$ python -q
>>> import numpy as np
>>> from numpy import linalg as LA
>>> np.set_printoptions(suppress=True, linewidth=140)
>>> arr = np.load("x.npy")
>>> arr
array([[0., 1., 0.],
       [1., 0., 0.],
       [0., 0., 0.]])
>>> print(np.round(LA.norm(arr, axis=0), 3))
[1. 1. 0.]
>>> arr.T @ arr
array([[1., 0., 0.],
       [0., 1., 0.],
       [0., 0., 0.]])
>>> np.round(LA.svd(arr, compute_uv=False), 3)
array([1., 1., 0.])
>>> rng = np.random.default_rng(1931)
>>> labels = rng.permutation(3)
>>> labels
array([1, 2, 0])
>>> other = arr[labels][:, labels]
>>> other
array([[0., 0., 1.],
       [0., 0., 0.],
       [1., 0., 0.]])
>>> np.round(LA.det(other), 3), round(float(LA.det(arr[labels])), 3)
(np.float64(0.0), 0.0)
>>> round(float(LA.norm(arr, "nuc")), 3)
2.0
>>> print(np.round(LA.norm(arr, axis=0), 3))
[1. 1. 0.]
>>> arr[1] @ arr[2]
np.float64(0.0)
>>> LA.norm(arr, axis=1).argmax()
np.int64(0)
>>> np.round(LA.norm(arr[1], 1), 3), np.round(LA.norm(arr[1], np.inf), 3)
(np.float64(1.0), np.float64(1.0))
>>> print(np.trace(arr @ arr @ arr) // 6)
0.0
>>> print(arr @ arr)
[[1. 0. 0.]
 [0. 1. 0.]
 [0. 0. 0.]]
>>> low = np.diag(arr.sum(axis=1)) - arr
>>> print(LA.matrix_rank(low))
1
>>> low @ np.ones(3)
array([0., 0., 0.])
>>> print((LA.eigvalsh(low) < 1e-8).sum())
2
>>> np.round(LA.eigvalsh(low), 3)
array([0., 0., 2.])
>>> m1 = np.load("out12.npy")
>>> print(m1)
[[-7.358  9.594 -2.964]
 [-7.787  8.309 -2.273]
 [-6.799  7.731 -2.623]
 [-5.245  7.949 -5.677]
 [-6.     8.121 -3.52 ]
 [-6.967 11.33  -4.192]
 [-7.326  9.801 -3.156]
 [-8.042  7.203 -3.243]
 [-7.055  9.687 -2.846]
 [-5.453  8.52  -2.453]
 [-5.981  8.925 -2.785]
 [-6.357  9.471 -2.932]]
>>> Xs = m1 - m1.mean(axis=0)
>>> vecs = LA.svd(Xs)[2][:1]
>>> other = Xs - Xs @ vecs.T @ vecs
>>> round(float(LA.norm(other) / LA.norm(Xs)), 3)
0.743
>>> np.round((Xs @ vecs.T).std(axis=0), 3)
array([1.103])
>>> other = m1 / LA.norm(m1, axis=1, keepdims=True)
>>> C2 = other @ other.T
>>> C2[0].round(3)
array([1.   , 0.994, 0.998, 0.954, 0.995, 0.993, 1.   , 0.983, 1.   , 0.997, 0.998, 0.998])
>>> (np.abs(C2) > 0.9).astype(int)
array([[1, 1, 1, 1, 1, 1, 1, 1, 1, 1, 1, 1],
       [1, 1, 1, 1, 1, 1, 1, 1, 1, 1, 1, 1],
       [1, 1, 1, 1, 1, 1, 1, 1, 1, 1, 1, 1],
       [1, 1, 1, 1, 1, 1, 1, 1, 1, 1, 1, 1],
       [1, 1, 1, 1, 1, 1, 1, 1, 1, 1, 1, 1],
       [1, 1, 1, 1, 1, 1, 1, 1, 1, 1, 1, 1],
       [1, 1, 1, 1, 1, 1, 1, 1, 1, 1, 1, 1],
       [1, 1, 1, 1, 1, 1, 1, 1, 1, 1, 1, 1],
       [1, 1, 1, 1, 1, 1, 1, 1, 1, 1, 1, 1],
       [1, 1, 1, 1, 1, 1, 1, 1, 1, 1, 1, 1],
       [1, 1, 1, 1, 1, 1, 1, 1, 1, 1, 1, 1],
       [1, 1, 1, 1, 1, 1, 1, 1, 1, 1, 1, 1]])
